% ipython --no-banner

In [1]: import numpy as np

In [2]: np.set_printoptions(precision=3, suppress=True, linewidth=120, floatmode="fixed")

In [3]: m1 = np.array([[-1.1, 1.1, 1.0, 0.8, 0.5],
   ...:     [-0.2, 1.0, 1.6, 1.0, 1.3],
   ...:     [1.5, 0.5, 1.3, -1.6, 0.8],
   ...:     [1.0, -2.1, 3.9, -2.0, 1.3],
   ...:     [0.3, 1.0, 0.7, 0.0, 0.3],
   ...:     [0.7, -1.0, -0.6, -0.5, -0.9],
   ...:     [-0.7, 2.1, 0.3, -0.8, 0.4]])

In [4]: rng = np.random.default_rng(95)

In [5]: m1[1] = m1[0] + 0.3 * rng.normal(size=5)

In [6]: m1
Out[6]: 
array([[-1.100,  1.100,  1.000,  0.800,  0.500],
       [-1.161,  1.025,  1.634,  0.836,  0.345],
       [ 1.500,  0.500,  1.300, -1.600,  0.800],
       [ 1.000, -2.100,  3.900, -2.000,  1.300],
       [ 0.300,  1.000,  0.700,  0.000,  0.300],
       [ 0.700, -1.000, -0.600, -0.500, -0.900],
       [-0.700,  2.100,  0.300, -0.800,  0.400]])

In [7]: proj = m1 @ np.linalg.solve(m1.T @ m1, m1.T)

In [8]: np.linalg.matrix_rank(np.eye(7) - proj)
Out[8]: np.int64(2)

In [9]: proj @ m1[:, 4]
Out[9]: array([ 0.500,  0.345,  0.800,  1.300,  0.300, -0.900,  0.400])

In [10]: np.allclose(proj @ proj, proj)
Out[10]: True

In [11]: round(np.trace(proj), 3)
Out[11]: np.float64(5.0)

In [12]: np.round(np.linalg.eigvalsh(proj), 3) + 0
Out[12]: array([0.000, 0.000, 1.000, 1.000, 1.000, 1.000, 1.000])

In [13]: J = np.loadtxt("arr.csv", delimiter=",")

In [14]: J
Out[14]: 
array([[ 1.000, -2.000,  4.000, -8.000],
       [ 1.000, -1.000,  1.000, -1.000],
       [ 1.000,  0.000,  0.000,  0.000],
       [ 1.000,  1.000,  1.000,  1.000],
       [ 1.000,  2.000,  4.000,  8.000],
       [ 1.000,  3.000,  9.000, 27.000]])

In [15]: x = np.array([-3, -2, 0, -3])

In [16]: np.linalg.norm(J @ x) <= np.linalg.norm(J, 2) * np.linalg.norm(x) + 1e-9
Out[16]: np.True_

In [17]: J @ x
Out[17]: array([ 25.000,   2.000,  -3.000,  -8.000, -31.000, -90.000])

In [18]: out = np.c_[J[:, :3] @ np.array([[0, 3, -2], [-3, -2, 3], [-1, -1, -3]]), np.array([2, 1, 1, -2, 2, 2])]

In [19]: out
Out[19]: 
array([[  2.000,   3.000, -20.000,   2.000],
       [  2.000,   4.000,  -8.000,   1.000],
       [  0.000,   3.000,  -2.000,   1.000],
       [ -4.000,   0.000,  -2.000,  -2.000],
       [-10.000,  -5.000,  -8.000,   2.000],
       [-18.000, -12.000, -20.000,   2.000]])

In [20]: np.round(np.linalg.lstsq(J, out[:, 0])[0], 3) + 0
Out[20]: array([ 0.000, -3.000, -1.000,  0.000])

In [21]: np.linalg.norm(np.linalg.qr(J)[0].T @ out, axis=0) ** 2 / ((out ** 2).sum(axis=0) + 1e-12)
Out[21]: array([1.000, 1.000, 1.000, 0.633])

In [22]: out = np.array([[-3, -3], [1, 3], [-1, 1], [-3, 2]])

In [23]: np.linalg.matrix_rank(J @ out)
Out[23]: np.int64(2)

In [24]: np.linalg.matrix_rank(np.vstack([J, out.T]))
Out[24]: np.int64(4)

In [25]: np.einsum("ik,kj->ij", J, out)
Out[25]: 
array([[ 15.000, -21.000],
       [ -2.000,  -7.000],
       [ -3.000,  -3.000],
       [ -6.000,   3.000],
       [-29.000,  23.000],
       [-90.000,  69.000]])

In [26]: np.einsum("ij->j", J)
Out[26]: array([ 6.000,  3.000, 19.000, 27.000])

In [27]: np.einsum("ij,ij->i", J, J)
Out[27]: array([ 85.000,   4.000,   1.000,   4.000,  85.000, 820.000])

In [28]: out.T @ J.T
Out[28]: 
array([[ 15.000,  -2.000,  -3.000,  -6.000, -29.000, -90.000],
       [-21.000,  -7.000,  -3.000,   3.000,  23.000,  69.000]])

In [29]: np.vstack([J, out.T]).shape
Out[29]: (8, 4)

In [30]: np.einsum("ik,kj->ji", J, out)
Out[30]: 
array([[ 15.000,  -2.000,  -3.000,  -6.000, -29.000, -90.000],
       [-21.000,  -7.000,  -3.000,   3.000,  23.000,  69.000]])

In [31]: t3 = np.stack([J, 5 * J, J[::-1]])

In [32]: np.linalg.matrix_rank(t3)
Out[32]: array([4, 4, 4])

In [33]: np.einsum("bij,cij->bc", t3, t3)
Out[33]: 
array([[  999.000,  4995.000,  -378.000],
       [ 4995.000, 24975.000, -1890.000],
       [ -378.000, -1890.000,   999.000]])

In [34]: t3.shape
Out[34]: (3, 6, 4)

In [35]: (t3 @ J.T).shape
Out[35]: (3, 6, 6)

In [36]: t3.sum(axis=0)
Out[36]: 
array([[  7.000,  -9.000,  33.000, -21.000],
       [  7.000,  -4.000,  10.000,   2.000],
       [  7.000,   1.000,   1.000,   1.000],
       [  7.000,   6.000,   6.000,   6.000],
       [  7.000,  11.000,  25.000,  47.000],
       [  7.000,  16.000,  58.000, 154.000]])

In [37]: proj = J @ np.linalg.solve(J.T @ J, J.T)

In [38]: np.diag(proj)
Out[38]: array([0.960, 0.579, 0.460, 0.460, 0.579, 0.960])

In [39]: np.round(np.linalg.eigvalsh(proj), 3) + 0
Out[39]: array([0.000, 0.000, 1.000, 1.000, 1.000, 1.000])

In [40]: proj
Out[40]: 
array([[ 0.960,  0.127, -0.111, -0.032,  0.087, -0.032],
       [ 0.127,  0.579,  0.413,  0.016, -0.222,  0.087],
       [-0.111,  0.413,  0.460,  0.254,  0.016, -0.032],
       [-0.032,  0.016,  0.254,  0.460,  0.413, -0.111],
       [ 0.087, -0.222,  0.016,  0.413,  0.579,  0.127],
       [-0.032,  0.087, -0.032, -0.111,  0.127,  0.960]])

In [41]: np.trace(proj)
Out[41]: np.float64(4.0)

In [42]: np.round(proj @ J[:, 2], 3) + 0
Out[42]: array([4.000, 1.000, 0.000, 1.000, 4.000, 9.000])

In [43]: np.round((np.eye(6) - proj) @ J, 3) + 0
Out[43]: 
array([[0.000, 0.000, 0.000, 0.000],
       [0.000, 0.000, 0.000, 0.000],
       [0.000, 0.000, 0.000, 0.000],
       [0.000, 0.000, 0.000, 0.000],
       [0.000, 0.000, 0.000, 0.000],
       [0.000, 0.000, 0.000, 0.000]])
